% python3 -q
>>> import numpy as np
>>> import numpy.linalg as la
>>> np.set_printoptions(precision=2, suppress=True, linewidth=200, floatmode="fixed")
>>> def rnd(a):
...     return np.round(a, 2) + 0
... 
>>> A = np.load("case13.npy")
>>> A
array([[ 5, -1,  9],
       [-1, 13,  3],
       [ 9,  3, 18]])
>>> C2 = A.T @ A
>>> np.trace(C2), (A ** 2).sum()
(np.int64(700), np.int64(700))
>>> (A @ A.T).shape
(3, 3)
>>> rnd(la.svd(A, compute_uv=False) ** 2)
array([533.56, 166.44,   0.00])
>>> np.diag(C2)
array([107, 179, 414])
>>> rng = np.random.default_rng(3602)
>>> lab = rng.permutation(3)
>>> lab
array([2, 1, 0])
>>> Y = A[lab][:, lab]
>>> np.diag(Y)
array([18, 13,  5])
>>> np.trace(Y)
np.int64(36)
>>> np.allclose(A[:-1].T @ la.lstsq(A[:-1].T, A[-1])[0], A[-1])
True
>>> np.unique(A.round(6), axis=0).shape
(3, 3)
>>> la.lstsq(A[:-1].T, A[-1])[2]
np.int32(2)
>>> x = np.array([0, 0, 2])
>>> a = np.maximum(A @ x, 0)
>>> np.maximum(A @ x, 0) - np.maximum(-A @ x, 0)
array([18,  6, 36])
>>> A * (a > 1e-9)[:, None]
array([[ 5, -1,  9],
       [-1, 13,  3],
       [ 9,  3, 18]])
>>> rnd(np.tanh(A @ x))
array([1.00, 1.00, 1.00])
>>> np.maximum(A @ (3 * x), 0)
array([ 54,  18, 108])
>>> K = np.loadtxt("x.csv", delimiter=",")
>>> K
array([[ 0.00,  3.00, -4.00,  4.00,  2.00],
       [-3.00, -5.00, -1.00,  4.00,  1.00],
       [ 2.00, -3.00,  0.00, -2.00,  1.00],
       [ 3.00, -2.00, -1.00, -4.00,  3.00],
       [ 0.00,  0.00,  0.00,  0.00,  2.00]])
>>> P = np.triu(np.array([[2, 3, 3, 1, -2],
...     [0, -2, 2, 1, -3],
...     [1, 2, -3, -2, 2],
...     [3, -1, -1, 2, 2],
...     [1, -3, 0, 0, -1]]), 1) + np.eye(5)
>>> Y = P @ K @ la.inv(P)
>>> np.trace(Y), np.trace(K)
(np.float64(-7.0), np.float64(-7.0))
>>> Y
array([[   0.00,  -23.00,   38.00,  105.00, -348.00],
       [   4.00,  -25.00,   36.00,   89.00, -317.00],
       [  -4.00,   13.00,  -12.00,  -27.00,  108.00],
       [   3.00,  -11.00,   12.00,   28.00, -100.00],
       [   0.00,    0.00,    0.00,    0.00,    2.00]])
>>> la.matrix_rank(Y)
np.int64(5)
>>> q = K.astype(float).copy()
>>> for j in range(5):
...     q[:, j] -= q[:, :j] @ (q[:, :j].T @ q[:, j])
...     q[:, j] /= la.norm(q[:, j])
... 
>>> rnd(q.T @ q)
array([[1.00, 0.00, 0.00, 0.00, 0.00],
       [0.00, 1.00, 0.00, 0.00, 0.00],
       [0.00, 0.00, 1.00, 0.00, 0.00],
       [0.00, 0.00, 0.00, 1.00, 0.00],
       [0.00, 0.00, 0.00, 0.00, 1.00]])
>>> lab = rng.permutation(5)
>>> lab
array([1, 4, 3, 0, 2])
>>> Y = K[lab][:, lab]
>>> np.diag(Y)
array([-5.00,  2.00, -4.00,  0.00,  0.00])
>>> Y
array([[-5.00,  1.00,  4.00, -3.00, -1.00],
       [ 0.00,  2.00,  0.00,  0.00,  0.00],
       [-2.00,  3.00, -4.00,  3.00, -1.00],
       [ 3.00,  2.00,  4.00,  0.00, -4.00],
       [-3.00,  1.00, -2.00,  2.00,  0.00]])
>>> np.trace(Y)
np.float64(-7.0)
>>> u = np.array([-6, 5])
>>> np.array([np.convolve(row, u, "same") for row in K])
array([[  0.00, -18.00,  39.00, -44.00,   8.00],
       [ 18.00,  15.00, -19.00, -29.00,  14.00],
       [-12.00,  28.00, -15.00,  12.00, -16.00],
       [-18.00,  27.00,  -4.00,  19.00, -38.00],
       [  0.00,   0.00,   0.00,   0.00, -12.00]])
>>> np.convolve(K[0], u)
array([  0.00, -18.00,  39.00, -44.00,   8.00,  10.00])
